% python3 -q
>>> import numpy as np
>>> np.set_printoptions(precision=2, suppress=True, linewidth=160, sign=" ")
>>> def rd(a):
...     return np.round(a, 2) + 0
... 
>>> K = 0.5 ** np.abs(np.subtract.outer(np.arange(4), np.arange(4)))
>>> rd(K)
array([[ 1.  ,  0.5 ,  0.25,  0.12],
       [ 0.5 ,  1.  ,  0.5 ,  0.25],
       [ 0.25,  0.5 ,  1.  ,  0.5 ],
       [ 0.12,  0.25,  0.5 ,  1.  ]])
>>> # equal to its transpose
>>> M2 = K / np.sqrt((K ** 2).mean(axis=1, keepdims=True))
>>> rd(K - K.mean(axis=1, keepdims=True))
array([[ 0.53,  0.03, -0.22, -0.34],
       [-0.06,  0.44, -0.06, -0.31],
       [-0.31, -0.06,  0.44, -0.06],
       [-0.34, -0.22,  0.03,  0.53]])
>>> np.linalg.matrix_rank(K - K.mean(axis=1, keepdims=True))
np.int64(3)
>>> np.linalg.matrix_rank(M2) == np.linalg.matrix_rank(K)
np.True_
>>> rd(np.linalg.norm(M2, axis=1))
array([ 2.,  2.,  2.,  2.])
>>> x = np.array([7, 1, 4, 5])
>>> y = K @ x
>>> b, lr = np.zeros(4), 1 / np.linalg.norm(K, 2) ** 2
>>> for i in range(20):
...     b -= lr * K.T @ (K @ b - y)
...     if i % 5 == 0: print(i, round(np.linalg.norm(K @ b - y), 2))
... 
0 2.46
5 1.79
10 1.31
15 0.98
>>> rd(b)
array([ 5.95,  2.32,  3.66,  4.79])
>>> P = np.triu(np.array([[0, 0, 3, 2], [2, 1, 2, 0], [3, 0, 0, 0], [3, 3, 1, 0]]), 1) + np.eye(4)
>>> M2 = P @ K @ np.linalg.inv(P)
>>> np.linalg.matrix_rank(M2)
np.int64(4)
>>> np.trace(M2), np.trace(K)
(np.float64(4.0), np.float64(4.0))
>>> rd(np.poly(M2))
array([ 1.  , -4.  ,  5.11, -2.53,  0.42])
>>> np.allclose(K @ K.T, K.T @ K)
True
>>> rd((K + K.T) / 2)
array([[ 1.  ,  0.5 ,  0.25,  0.12],
       [ 0.5 ,  1.  ,  0.5 ,  0.25],
       [ 0.25,  0.5 ,  1.  ,  0.5 ],
       [ 0.12,  0.25,  0.5 ,  1.  ]])
>>> rd(np.sort(np.abs(np.linalg.eigvals(K))))
array([ 0.38,  0.54,  1.  ,  2.09])
>>> assert K == K.T
Traceback (most recent call last):
  File "<python-input-24>", line 1, in <module>
    assert K == K.T
           ^^^^^^^^
ValueError: The truth value of an array with more than one element is ambiguous. Use a.any() or a.all()
>>> (K - K.T) / 2
array([[ 0.,  0.,  0.,  0.],
       [ 0.,  0.,  0.,  0.],
       [ 0.,  0.,  0.,  0.],
       [ 0.,  0.,  0.,  0.]])
